$ ipython --no-banner

In [1]: import numpy as np

In [2]: import numpy.linalg as la

In [3]: np.set_printoptions(precision=1, suppress=True, linewidth=140)

In [4]: def rd(a):
   ...:     return np.round(a, 1) + 0
   ...: 

In [5]: A = np.load("a.npy")

In [6]: A
Out[6]: 
array([[  1.7,  -8. ,   1.3,   0.2,  -0.2,  -1.4,   1. ],
       [  0.6,   0. ,  -1.7,  -0.2,   1.5,  -1.4,  -0.2],
       [  0. , -20. ,   0. ,  -1.5,  -0.2,   0.5,   1.8],
       [  0.3,  -8. ,   0.9,  -2.5,  -0.2,  -0.8,   0. ],
       [ -0.7,  22. ,  -0.8,   0.1,   0.4,  -0.4,   0.8],
       [  0.8,  -4. ,   0.6,  -1.2,   1.3,   1.4,  -1.5],
       [ -0.9, -10. ,  -0.2,   1.2,   0.6,  -1.4,  -1.1],
       [  0.9, -20. ,  -0.4,   3.2,   0.6,  -1.5,  -0.4]])

In [7]: Uu, sigma = la.svd(A)
ValueError: too many values to unpack (expected 2)


In [8]: Uu, sigma, Vh = la.svd(A, full_matrices=False)

In [9]: rd(Vh @ Vh.T)
Out[9]: 
array([[1., 0., 0., 0., 0., 0., 0.],
       [0., 1., 0., 0., 0., 0., 0.],
       [0., 0., 1., 0., 0., 0., 0.],
       [0., 0., 0., 1., 0., 0., 0.],
       [0., 0., 0., 0., 1., 0., 0.],
       [0., 0., 0., 0., 0., 1., 0.],
       [0., 0., 0., 0., 0., 0., 1.]])

In [10]: print(np.abs(Uu[:, 0]).round(6).argmax())
4

In [11]: np.allclose(Uu * sigma @ Vh, A)
Out[11]: True

In [12]: x0 = np.array([4, 2, -2, -5, 3, 1, -3])

In [13]: target = A @ x0

In [14]: rd(la.lstsq(A, target)[0])
Out[14]: array([ 4.,  2., -2., -5.,  3.,  1., -3.])

In [15]: rd(la.pinv(A) @ A)
Out[15]: 
array([[1., 0., 0., 0., 0., 0., 0.],
       [0., 1., 0., 0., 0., 0., 0.],
       [0., 0., 1., 0., 0., 0., 0.],
       [0., 0., 0., 1., 0., 0., 0.],
       [0., 0., 0., 0., 1., 0., 0.],
       [0., 0., 0., 0., 0., 1., 0.],
       [0., 0., 0., 0., 0., 0., 1.]])

In [16]: rng = np.random.default_rng(569988)

In [17]: target = target + 0.3 * rng.normal(size=8)

In [18]: print(rd(target))
[-18.1  10.6 -37.7  -5.5  40.7   9.5 -25.4 -50.4]

In [19]: beta, *_ = la.lstsq(A, target)

In [20]: print(rd(A.T @ (target - A @ beta)))
[0. 0. 0. 0. 0. 0. 0.]

In [21]: print(beta.round())
[ 4.  2. -2. -5.  3.  1. -3.]
